% ipython --no-banner

In [1]: import numpy as np

In [2]: np.set_printoptions(suppress=True, linewidth=200)

In [3]: arr = np.load("mat.npy")

In [4]: arr
Out[4]: 
array([[2, 5, 0, 3, 2, 1, 5, 4, 4],
       [2, 5, 0, 3, 2, 1, 5, 4, 4],
       [3, 2, 5, 5, 2, 0, 4, 1, 1]])

In [5]: print(np.linalg.cond(arr) > 100)
True

In [6]: G = arr.T @ arr

In [7]: np.allclose(G, G.T)
Out[7]: True

In [8]: np.diag(G)
Out[8]: array([17, 54, 25, 43, 12,  2, 66, 33, 33])

In [9]: np.allclose(arr[:-1].T @ np.linalg.lstsq(arr[:-1].T, arr[-1])[0], arr[-1])
Out[9]: False

In [10]: np.round(arr @ np.linalg.pinv(arr) @ arr, 3) + 0
Out[10]: 
array([[2., 5., 0., 3., 2., 1., 5., 4., 4.],
       [2., 5., 0., 3., 2., 1., 5., 4., 4.],
       [3., 2., 5., 5., 2., 0., 4., 1., 1.]])

In [11]: np.unique(arr.round(6), axis=0).shape
Out[11]: (2, 9)

In [12]: r = np.linalg.matrix_rank(arr)

In [13]: r
Out[13]: np.int64(2)

In [14]: N = np.linalg.svd(arr)[2][r:].T

In [15]: N.shape
Out[15]: (9, 7)

In [16]: M2 = np.array([[-8, 5],
    ...:     [2, 6],
    ...:     [-6, 3],
    ...:     [4, -8],
    ...:     [-4, 3],
    ...:     [4, 2],
    ...:     [7, 0],
    ...:     [-6, 9],
    ...:     [4, 4]])

In [17]: print(M2.T @ arr.T)
[[ 29  29 -12]
 [ 76  76  21]]

In [18]: print(np.einsum("ij->j", arr))
[ 7 12  5 11  6  2 14  9  9]

In [19]: np.einsum("ik,kj->ji", arr, M2)
Out[19]: 
array([[ 29,  29, -12],
       [ 76,  76,  21]])

In [20]: W0 = np.array([[9, -15, -9, 12, -9],
    ...:     [-15, 25, 15, -20, 15],
    ...:     [-9, 15, 9, -12, 9],
    ...:     [12, -20, -12, 16, -12],
    ...:     [-9, 15, 9, -12, 9]])

In [21]: Uu, sig, VT = np.linalg.svd(W0)

In [22]: vecs = VT[:(sig > 1e-8).sum()]

In [23]: rng = np.random.default_rng(69913)

In [24]: x0 = W0[0] + -2 * W0[3] + rng.integers(2) * np.eye(5)[2]

In [25]: x0
Out[25]: array([-15.,  25.,  16., -20.,  15.])

In [26]: print(np.allclose(vecs.T @ vecs @ x0, x0))
False

In [27]: np.linalg.lstsq(W0[:-1].T, W0[-1])[2]
Out[27]: np.int32(1)

In [28]: np.round(np.trace(np.linalg.pinv(W0) @ W0), 3)
Out[28]: np.float64(1.0)

In [29]: np.allclose(W0[:-1].T @ np.linalg.lstsq(W0[:-1].T, W0[-1])[0], W0[-1])
Out[29]: True

In [30]: print(np.round(W0 @ np.linalg.pinv(W0) @ W0, 3))
[[  9. -15.  -9.  12.  -9.]
 [-15.  25.  15. -20.  15.]
 [ -9.  15.   9. -12.   9.]
 [ 12. -20. -12.  16. -12.]
 [ -9.  15.   9. -12.   9.]]

In [31]: m1 = np.load("block10.npy")

In [32]: m1
Out[32]: 
array([[-2.866,  2.25 , -0.464,  0.233, -1.327, -1.623],
       [-0.994, -0.931,  0.031,  1.796, -0.64 ,  3.577],
       [ 2.38 ,  1.228,  0.689,  0.531, -2.118, -0.495],
       [-0.202,  1.167, -1.734, -2.725,  0.107,  1.382],
       [-0.288, -1.698, -2.944,  0.476, -0.825, -1.033],
       [ 1.699,  2.739, -1.387,  1.03 ,  2.185, -0.149]])

In [33]: x0 = np.array([-2, 6, 9, -2, 6, 3])

In [34]: target = m1 @ x0

In [35]: c, lr = np.zeros(6), 1 / np.linalg.norm(m1, 2) ** 2

In [36]: for i in range(15):
    ...:     c -= lr * m1.T @ (m1 @ c - target)
    ...:     if i % 5 == 0: print(i, round(np.linalg.norm(m1 @ c - target), 3))
    ...: 
0 22.033
5 1.514
10 0.163

In [37]: print(round(float(np.linalg.cond(m1)), 3))
1.693

In [38]: c.round(3)
Out[38]: array([-1.997,  6.002,  8.996, -2.   ,  5.992,  3.003])

In [39]: mat = np.loadtxt("case4.csv", delimiter=",")

In [40]: mat
Out[40]: 
array([[ 1.,  0.,  0.],
       [ 5.,  1.,  0.],
       [-3.,  6.,  1.]])

In [41]: Uu, sig, VT = np.linalg.svd(mat)

In [42]: sig.round(3)
Out[42]: array([7.063, 4.807, 0.029])

In [43]: M2 = Uu[:, :2] @ np.diag(sig[:2]) @ VT[:2]

In [44]: np.linalg.matrix_rank(mat, rtol=0.05)
Out[44]: np.int64(2)

In [45]: X = np.tanh(np.array([[0.5, -1.1],
    ...:     [-1.3, -0.7],
    ...:     [-0.6, -0.2],
    ...:     [-0.6, 0.4],
    ...:     [-1.2, -0.7],
    ...:     [0.6, 0.7],
    ...:     [0.2, 0.3],
    ...:     [-1.3, -0.1],
    ...:     [-0.7, -0.1],
    ...:     [0.6, 0.4],
    ...:     [-0.6, -1.1],
    ...:     [0.3, 0.8],
    ...:     [-1.1, -0.1],
    ...:     [0.9, 0.0],
    ...:     [2.2, 0.7],
    ...:     [-0.9, 1.3],
    ...:     [0.7, -0.8],
    ...:     [1.8, -0.3]]) @ np.array([[-1.9, 0.8, -1.0, -1.0, 0.7, -0.2, 0.9, 0.7],
    ...:     [-2.1, 0.9, 0.9, 0.3, -1.5, 1.0, -0.1, 0.5]]))

In [46]: X.round(3)
Out[46]: 
array([[ 0.876, -0.53 , -0.903, -0.68 ,  0.964, -0.834,  0.508, -0.197],
       [ 0.999, -0.932,  0.585,  0.797,  0.139, -0.414, -0.8  , -0.851],
       [ 0.915, -0.578,  0.397,  0.493, -0.119, -0.08 , -0.478, -0.478],
       [ 0.291, -0.119,  0.744,  0.617, -0.77 ,  0.478, -0.523, -0.217],
       [ 0.999, -0.92 ,  0.515,  0.757,  0.207, -0.43 , -0.766, -0.831],
       [-0.989,  0.804,  0.03 , -0.371, -0.558,  0.523,  0.438,  0.647],
       [-0.766,  0.405,  0.07 , -0.11 , -0.3  ,  0.254,  0.149,  0.282],
       [ 0.991, -0.811,  0.837,  0.854, -0.641,  0.159, -0.821, -0.744],
       [ 0.912, -0.572,  0.544,  0.585, -0.327,  0.04 , -0.551, -0.493],
       [-0.963,  0.686, -0.235, -0.446, -0.178,  0.273,  0.462,  0.551],
       [ 0.998, -0.9  , -0.371,  0.264,  0.843, -0.753, -0.405, -0.749],
       [-0.978,  0.744,  0.397, -0.06 , -0.757,  0.629,  0.188,  0.544],
       [ 0.98 , -0.749,  0.766,  0.789, -0.551,  0.119, -0.753, -0.675],
       [-0.937,  0.617, -0.716, -0.716,  0.558, -0.178,  0.67 ,  0.558],
       [-1.   ,  0.983, -0.917, -0.963,  0.454,  0.254,  0.957,  0.955],
       [-0.77 ,  0.422,  0.969,  0.859, -0.989,  0.901, -0.735,  0.02 ],
       [ 0.336, -0.159, -0.89 , -0.735,  0.934, -0.735,  0.611,  0.09 ],
       [-0.992,  0.824, -0.969, -0.955,  0.937, -0.578,  0.929,  0.804]])

In [47]: q, vecs = np.linalg.qr(X[:, :5])[0], np.linalg.qr(X[:, 5:])[0]

In [48]: sig = np.linalg.svd(q.T @ vecs, compute_uv=False)

In [49]: sig.round(3)
Out[49]: array([1.  , 1.  , 0.94])

In [50]: round(float(np.linalg.norm(q @ q.T - vecs @ vecs.T, 2)), 3)
Out[50]: 1.0

In [51]: print((sig > 0.9).sum())
3

In [52]: J = np.array([[8.0, 9.0, 3.0, 9.0, 3.0, 0.0],
    ...:     [9.0, 8.0, 3.0, 9.0, 3.0, 0.0],
    ...:     [3.0, 3.0, 0.0, 3.0, 1.0, 0.0],
    ...:     [9.0, 9.0, 3.0, 8.0, 3.0, 0.0],
    ...:     [3.0, 3.0, 1.0, 3.0, 0.0, 0.0],
    ...:     [0.0, 0.0, 0.0, 0.0, 0.0, -1.0]])

In [53]: # equal to its transpose

In [54]: vals, vecs = np.linalg.eigh(J)

In [55]: np.abs(vecs[:, -1]).round(6).argmax()
Out[55]: np.int64(0)

In [56]: np.round(vecs.T @ vecs, 3) + 0
Out[56]: 
array([[1., 0., 0., 0., 0., 0.],
       [0., 1., 0., 0., 0., 0.],
       [0., 0., 1., 0., 0., 0.],
       [0., 0., 0., 1., 0., 0.],
       [0., 0., 0., 0., 1., 0.],
       [0., 0., 0., 0., 0., 1.]])

In [57]: np.round(np.linalg.eigvalsh(J + 4 * np.eye(6)), 3)
Out[57]: array([ 3.,  3.,  3.,  3.,  3., 32.])

In [58]: q, vecs = np.linalg.qr(m1[:, :1])[0], np.linalg.qr(m1[:, 1:])[0]

In [59]: sig = np.linalg.svd(q.T @ vecs, compute_uv=False)

In [60]: np.round(np.degrees(np.arccos(sig.clip(0, 1))), 3)
Out[60]: array([72.903])

In [61]: sig.round(3)
Out[61]: array([0.294])

In [62]: Z = 5 * np.array([[-0.1, 0.4, -0.4, -0.9, 1.3, 0.5, 2.0, -0.9],
    ...:     [-0.5, 1.9, 0.6, -0.2, 1.1, -0.3, -1.2, 0.0]])

In [63]: idx = rng.integers(0, 2, 31)

In [64]: F = Z[idx] + rng.normal(size=(31, 8))

In [65]: F.round(3)
Out[65]: 
array([[ 0.169,  1.014, -2.333, -5.596,  7.454,  1.378, 10.597, -4.142],
       [-2.364,  9.553,  4.752, -0.798,  6.896, -1.444, -4.319, -0.441],
       [ 1.287,  1.794, -1.604, -2.764,  7.003,  2.633, 11.062, -3.64 ],
       [ 0.532,  1.563, -0.633, -3.817,  5.203,  2.579,  8.988, -4.016],
       [-3.239,  9.931,  1.71 , -1.545,  6.746, -0.421, -4.973,  0.321],
       [ 0.193,  2.678, -2.852, -3.606,  5.814,  3.439, 10.546, -6.609],
       [-1.983,  9.991,  1.317, -0.846,  4.287,  0.874, -5.399,  0.652],
       [ 0.851,  0.919, -2.861, -5.244,  7.432,  2.743,  9.155, -4.705],
       [-0.523, 11.114,  2.559, -2.387,  5.317,  0.224, -5.572,  0.26 ],
       [-1.388,  2.05 , -2.155, -3.595,  5.892,  3.041, 10.027, -3.45 ],
       [-2.831, 10.912,  2.919, -1.038,  5.594, -0.704, -4.729, -0.299],
       [ 0.309,  3.078, -0.658, -6.464,  6.56 ,  2.467, 10.234, -4.673],
       [-1.999,  9.359,  4.648, -0.314,  5.92 , -0.531, -8.365,  0.592],
       [ 0.204,  2.107, -1.799, -6.565,  5.803,  3.55 , 10.031, -5.626],
       [-1.043,  3.607, -4.215, -4.779,  7.117,  3.711, 11.421, -4.342],
       [-1.188,  9.733,  1.877,  0.044,  5.874, -0.449, -4.81 , -0.265],
       [-0.741,  1.442, -1.497, -4.322,  6.897,  1.754,  7.919, -4.289],
       [-1.504,  1.692, -1.419, -2.777,  7.658,  3.285, 10.078, -4.044],
       [ 0.059,  1.91 , -2.087, -6.049,  5.862,  1.913, 10.166, -5.137],
       [-4.011,  9.951,  2.211,  0.161,  6.742, -2.322, -5.016, -0.142],
       [-1.451,  9.16 ,  2.107, -1.017,  4.446, -3.308, -5.126,  1.047],
       [-2.319, 10.314,  1.382, -0.083,  6.418, -0.707, -6.319,  0.607],
       [ 0.266,  2.235, -3.749, -3.966,  4.701,  0.819, 10.148, -2.794],
       [ 1.815,  3.289, -1.442, -5.395,  6.095,  2.878, 10.744, -4.133],
       [-2.811,  9.075, -0.194, -0.435,  4.989, -1.495, -8.566,  0.024],
       [ 0.532,  1.481, -1.029, -4.545,  6.323,  3.321, 10.133, -4.263],
       [-3.612, 10.179,  4.812, -0.314,  5.215, -0.558, -7.112,  0.437],
       [-1.828,  9.811,  3.886, -1.817,  5.669,  0.554, -5.12 , -0.01 ],
       [ 0.589,  1.555, -1.462, -4.062,  6.173,  1.777,  9.846, -4.616],
       [-2.958,  9.638,  4.459, -0.477,  5.506, -3.948, -5.283, -0.264],
       [-2.81 ,  8.722,  1.563, -0.821,  5.357, -2.037, -6.208, -1.869]])

In [66]: G = np.cov(F, rowvar=False)

In [67]: print(G.shape)
(8, 8)

In [68]: np.argwhere(np.triu(np.abs(np.corrcoef(F.T)) > 0.8, 1))
Out[68]: 
array([[0, 3],
       [0, 6],
       [1, 2],
       [1, 3],
       [1, 5],
       [1, 6],
       [1, 7],
       [2, 6],
       [2, 7],
       [3, 6],
       [3, 7],
       [5, 6],
       [5, 7],
       [6, 7]])

In [69]: print(np.round(np.linalg.eigvalsh(G)[::-1], 3))
[101.279   1.626   1.411   1.086   0.826   0.756   0.468   0.381]

In [70]: np.round(F.std(axis=0), 3)
Out[70]: array([1.546, 3.961, 2.639, 2.136, 0.867, 2.129, 7.996, 2.351])

In [71]: np.argsort(-F.std(axis=0).round(6), kind="stable")
Out[71]: array([6, 1, 2, 7, 3, 5, 0, 4])

In [72]: Ac = F - F.mean(axis=0)

In [73]: vecs = np.linalg.svd(Ac)[2][:2]

In [74]: M2 = Ac - Ac @ vecs.T @ vecs

In [75]: np.round(np.diag(vecs.T @ vecs), 3)
Out[75]: array([0.049, 0.16 , 0.892, 0.092, 0.015, 0.06 , 0.677, 0.055])

In [76]: np.round(np.cov(Ac @ vecs.T, rowvar=False), 3) + 0
Out[76]: 
array([[101.279,   0.   ],
       [  0.   ,   1.626]])

In [77]: print(np.round((Ac @ vecs.T).std(axis=0), 3))
[9.9   1.254]

In [78]: round(np.linalg.norm(M2) / np.linalg.norm(Ac), 3)
Out[78]: np.float64(0.214)

In [79]: M = np.array([[0.0, 1.7, 0.1, -0.2, 1.2, -0.6, 1.3],
    ...:     [1.2, 0.1, 0.4, -0.4, -0.4, 0.0, 2.0],
    ...:     [-1.6, -0.8, 0.1, 0.5, 1.3, 0.4, 0.8],
    ...:     [0.1, 0.9, -0.5, 2.2, 1.2, -1.3, -0.6],
    ...:     [-0.8, 0.0, -0.8, 0.1, -0.7, -0.5, -0.6],
    ...:     [0.3, 0.1, 0.5, -0.1, 0.4, 0.1, 0.6],
    ...:     [-0.4, 1.4, 0.2, -1.5, 1.3, -0.2, -0.4],
    ...:     [0.1, -1.8, -0.5, 0.0, 0.8, -0.4, -1.5],
    ...:     [1.1, -0.4, 1.3, 1.8, 1.0, -0.9, 0.6],
    ...:     [0.0, -1.0, -1.3, 1.1, -1.0, -0.9, 1.3],
    ...:     [0.8, 0.1, -0.5, -0.7, -1.3, 0.6, -2.6]])

In [80]: M[10] = M[5] + 0.05 * rng.normal(size=7)

In [81]: print(M.round(3))
[[ 0.     1.7    0.1   -0.2    1.2   -0.6    1.3  ]
 [ 1.2    0.1    0.4   -0.4   -0.4    0.     2.   ]
 [-1.6   -0.8    0.1    0.5    1.3    0.4    0.8  ]
 [ 0.1    0.9   -0.5    2.2    1.2   -1.3   -0.6  ]
 [-0.8    0.    -0.8    0.1   -0.7   -0.5   -0.6  ]
 [ 0.3    0.1    0.5   -0.1    0.4    0.1    0.6  ]
 [-0.4    1.4    0.2   -1.5    1.3   -0.2   -0.4  ]
 [ 0.1   -1.8   -0.5    0.     0.8   -0.4   -1.5  ]
 [ 1.1   -0.4    1.3    1.8    1.    -0.9    0.6  ]
 [ 0.    -1.    -1.3    1.1   -1.    -0.9    1.3  ]
 [ 0.277  0.036  0.588 -0.067  0.415  0.133  0.582]]

In [82]: M2 = np.linalg.inv(m1)

In [83]: np.round(np.linalg.det(m1) * np.linalg.det(M2), 3)
Out[83]: np.float64(1.0)

In [84]: np.round(np.linalg.cond(m1), 3)
Out[84]: np.float64(1.693)

In [85]: np.round(np.linalg.inv(M2), 3)
Out[85]: 
array([[-2.866,  2.25 , -0.464,  0.233, -1.327, -1.623],
       [-0.994, -0.931,  0.031,  1.796, -0.64 ,  3.577],
       [ 2.38 ,  1.228,  0.689,  0.531, -2.118, -0.495],
       [-0.202,  1.167, -1.734, -2.725,  0.107,  1.382],
       [-0.288, -1.698, -2.944,  0.476, -0.825, -1.033],
       [ 1.699,  2.739, -1.387,  1.03 ,  2.185, -0.149]])

In [86]: M2 = M / np.sqrt((M ** 2).mean(axis=1, keepdims=True))

In [87]: np.round(np.linalg.norm(M2, axis=1), 3)
Out[87]: array([2.646, 2.646, 2.646, 2.646, 2.646, 2.646, 2.646, 2.646, 2.646, 2.646, 2.646])

In [88]: x0 = np.array([5, -2, -2, 5, -1, 4, 1])

In [89]: target = M @ x0

In [90]: c, lr = np.zeros(7), 1 / np.linalg.norm(M, 2) ** 2

In [91]: for i in range(15):
    ...:     c -= lr * M.T @ (M @ c - target)
    ...:     if i % 5 == 0: print(i, round(np.linalg.norm(M @ c - target), 3))
    ...: 
0 6.287
5 3.346
10 2.887

In [92]: np.round(np.linalg.cond(M), 3)
Out[92]: np.float64(6.747)
